In [1]: import numpy as np

In [2]: from numpy import linalg as LA

In [3]: np.set_printoptions(precision=2, suppress=True, linewidth=200)

In [4]: data = np.load("w.npy")

In [5]: data
Out[5]: 
array([[-0.7 ,  0.3 , -0.8 ,  0.  ,  0.4 , -0.2 ,  0.  ,  0.5 ],
       [ 0.7 ,  0.8 ,  1.  , -1.3 , -0.5 ,  2.8 , -0.5 ,  1.9 ],
       [-1.6 , -1.4 , -0.9 ,  0.5 ,  0.1 , -0.7 , -1.9 , -0.5 ],
       [ 1.26, -0.13, -1.15,  0.16, -0.48, -1.64,  1.47,  1.58],
       [-0.9 ,  0.9 ,  0.7 , -0.2 , -0.7 ,  0.9 ,  1.  ,  0.5 ],
       [-0.4 , -1.1 , -0.4 , -0.4 ,  2.1 ,  0.6 , -0.6 ,  1.4 ],
       [ 0.9 ,  0.8 , -0.7 ,  0.8 , -0.4 , -0.9 ,  0.9 ,  1.2 ],
       [ 0.9 , -0.1 , -1.2 ,  0.5 ,  0.  , -1.7 ,  1.2 ,  1.5 ],
       [-0.7 , -1.1 , -0.2 ,  1.  ,  0.1 ,  0.9 ,  0.3 , -1.5 ],
       [ 0.2 , -0.7 ,  0.2 , -1.7 ,  0.2 , -0.7 , -1.7 ,  1.4 ]])

In [6]: blk = np.stack([data, 2 * data, data[::-1]])

In [7]: (blk @ data.T).shape
Out[7]: (3, 10, 10)

In [8]: blk.shape
Out[8]: (3, 10, 8)

In [9]: LA.matrix_rank(blk.reshape(3, -1))
Out[9]: np.int64(2)

In [10]: np.einsum("bij,cij->bc", blk, blk)
Out[10]: 
array([[ 81.02, 162.04,   0.78],
       [162.04, 324.08,   1.56],
       [  0.78,   1.56,  81.02]])

In [11]: LA.matrix_rank(blk)
Out[11]: array([8, 8, 8])

In [12]: A2 = data / LA.norm(data, axis=1, keepdims=True)

In [13]: gram = A2 @ A2.T

In [14]: (gram - 2 * np.eye(10)).round(6).argmax(axis=1)
Out[14]: array([5, 4, 8, 7, 1, 9, 7, 3, 2, 5])

In [15]: gram[7]
Out[15]: array([ 0.36, -0.32, -0.19,  0.97, -0.22,  0.04,  0.88,  1.  , -0.44,  0.05])

In [16]: q, R = LA.qr(data)

In [17]: np.allclose(R.T @ R, data.T @ data)
Out[17]: True

In [18]: np.round(np.trace(q @ q.T), 2)
Out[18]: np.float64(8.0)

In [19]: round(abs(R[0, 0]), 2), round(float(LA.norm(data[:, 0])), 2)
Out[19]: (np.float64(2.87), 2.87)

In [20]: A2 = np.array([[-1, -2, -1],
    ...:     [-2, 1, 1],
    ...:     [2, -2, -2],
    ...:     [0, -2, 0],
    ...:     [0, 2, -2],
    ...:     [0, 2, 2],
    ...:     [-1, 2, 1],
    ...:     [-1, 0, 2]])

In [21]: LA.matrix_rank(np.vstack([data, A2.T]))
Out[21]: np.int64(8)

In [22]: np.einsum("ij,ij->", data, A2)
ValueError: operands could not be broadcast together with remapped shapes [original->remapped]: (10,8)->(10,8) (8,3)->(8,3) 


In [23]: np.einsum("ik,kj->ji", data, A2)
Out[23]: 
array([[-2.  , -1.7 ,  5.  , -6.35, -1.  ,  1.  , -6.  , -5.8 ,  3.7 ,  1.9 ],
       [ 3.7 ,  3.6 , -2.4 , -1.97,  4.1 ,  5.5 , -2.  , -1.5 ,  1.3 , -2.5 ],
       [ 2.4 ,  8.  , -2.5 ,  3.22,  5.6 , -0.7 ,  3.6 ,  2.2 , -1.1 , -2.  ]])

In [24]: np.vstack([data, A2.T]).shape
Out[24]: (13, 8)

In [25]: np.einsum("ij->j", data)
Out[25]: array([-0.34, -1.73, -3.45, -0.64,  0.82, -0.64,  0.17,  7.98])

In [26]: rng = np.random.default_rng(4260)

In [27]: z = rng.permutation(8)

In [28]: A2 = data[:, z] * rng.choice([-1, 1], 8)

In [29]: A2
Out[29]: 
array([[ 0.7 , -0.  , -0.5 ,  0.  ,  0.8 ,  0.4 , -0.3 ,  0.2 ],
       [-0.7 ,  1.3 , -1.9 , -0.5 , -1.  , -0.5 , -0.8 , -2.8 ],
       [ 1.6 , -0.5 ,  0.5 , -1.9 ,  0.9 ,  0.1 ,  1.4 ,  0.7 ],
       [-1.26, -0.16, -1.58,  1.47,  1.15, -0.48,  0.13,  1.64],
       [ 0.9 ,  0.2 , -0.5 ,  1.  , -0.7 , -0.7 , -0.9 , -0.9 ],
       [ 0.4 ,  0.4 , -1.4 , -0.6 ,  0.4 ,  2.1 ,  1.1 , -0.6 ],
       [-0.9 , -0.8 , -1.2 ,  0.9 ,  0.7 , -0.4 , -0.8 ,  0.9 ],
       [-0.9 , -0.5 , -1.5 ,  1.2 ,  1.2 ,  0.  ,  0.1 ,  1.7 ],
       [ 0.7 , -1.  ,  1.5 ,  0.3 ,  0.2 ,  0.1 ,  1.1 , -0.9 ],
       [-0.2 ,  1.7 , -1.4 , -1.7 , -0.2 ,  0.2 ,  0.7 ,  0.7 ]])

In [30]: left, _, vt = LA.svd(data.T @ A2)

In [31]: np.round(left @ vt, 2) + 0
Out[31]: 
array([[-1.,  0.,  0.,  0.,  0.,  0.,  0.,  0.],
       [ 0.,  0.,  0.,  0.,  0.,  0., -1.,  0.],
       [ 0.,  0.,  0.,  0., -1.,  0.,  0.,  0.],
       [ 0., -1.,  0.,  0.,  0.,  0.,  0.,  0.],
       [ 0.,  0.,  0.,  0.,  0.,  1.,  0.,  0.],
       [ 0.,  0.,  0.,  0.,  0.,  0.,  0., -1.],
       [ 0.,  0.,  0.,  1.,  0.,  0.,  0.,  0.],
       [ 0.,  0., -1.,  0.,  0.,  0.,  0.,  0.]])

In [32]: np.round(LA.lstsq(data, A2)[0], 2) + 0
Out[32]: 
array([[-1.,  0.,  0.,  0.,  0.,  0.,  0.,  0.],
       [ 0.,  0.,  0.,  0.,  0.,  0., -1.,  0.],
       [ 0.,  0.,  0.,  0., -1.,  0.,  0.,  0.],
       [ 0., -1.,  0.,  0.,  0.,  0.,  0.,  0.],
       [ 0.,  0.,  0.,  0.,  0.,  1.,  0.,  0.],
       [ 0.,  0.,  0.,  0.,  0.,  0.,  0., -1.],
       [ 0.,  0.,  0.,  1.,  0.,  0.,  0.,  0.],
       [ 0.,  0., -1.,  0.,  0.,  0.,  0.,  0.]])
